$ ipython --no-banner

In [1]: import numpy as np

In [2]: from numpy import linalg as LA

In [3]: np.set_printoptions(suppress=True, linewidth=200)

In [4]: arr = np.loadtxt("x.csv", delimiter=",")

In [5]: arr
Out[5]: 
array([[2., 2., 2., 2.],
       [2., 4., 4., 4.],
       [2., 4., 6., 6.],
       [2., 4., 6., 8.]])

In [6]: blk = np.stack([arr, 2 * arr, arr[::-1]])

In [7]: LA.matrix_rank(blk.reshape(3, -1))
Out[7]: np.int64(2)

In [8]: np.round(LA.det(blk), 3)
Out[8]: array([ 16., 256.,  16.])

In [9]: print(blk.shape)
(3, 4, 4)

In [10]: evals, vecs = LA.eigh(arr)

In [11]: np.round(vecs @ np.diag(evals) @ vecs.T, 3)
Out[11]: 
array([[2., 2., 2., 2.],
       [2., 4., 4., 4.],
       [2., 4., 6., 6.],
       [2., 4., 6., 8.]])

In [12]: np.round(LA.svd(arr, compute_uv=False), 3)
Out[12]: array([16.582,  2.   ,  0.852,  0.566])

In [13]: np.round(LA.eigvalsh(arr @ arr), 3)
Out[13]: array([  0.321,   0.726,   4.   , 274.953])

In [14]: np.round(vecs.T @ vecs, 3) + 0
Out[14]: 
array([[1., 0., 0., 0.],
       [0., 1., 0., 0.],
       [0., 0., 1., 0.],
       [0., 0., 0., 1.]])

In [15]: print(np.round(LA.eigvalsh(arr + 4 * np.eye(4)), 3))
[ 4.566  4.852  6.    20.582]

In [16]: np.unique(evals.round(6) + 0, return_counts=True)[1]
Out[16]: array([1, 1, 1, 1])

In [17]: (evals > 1e-8).sum(), (evals < -1e-8).sum()
Out[17]: (np.int64(4), np.int64(0))
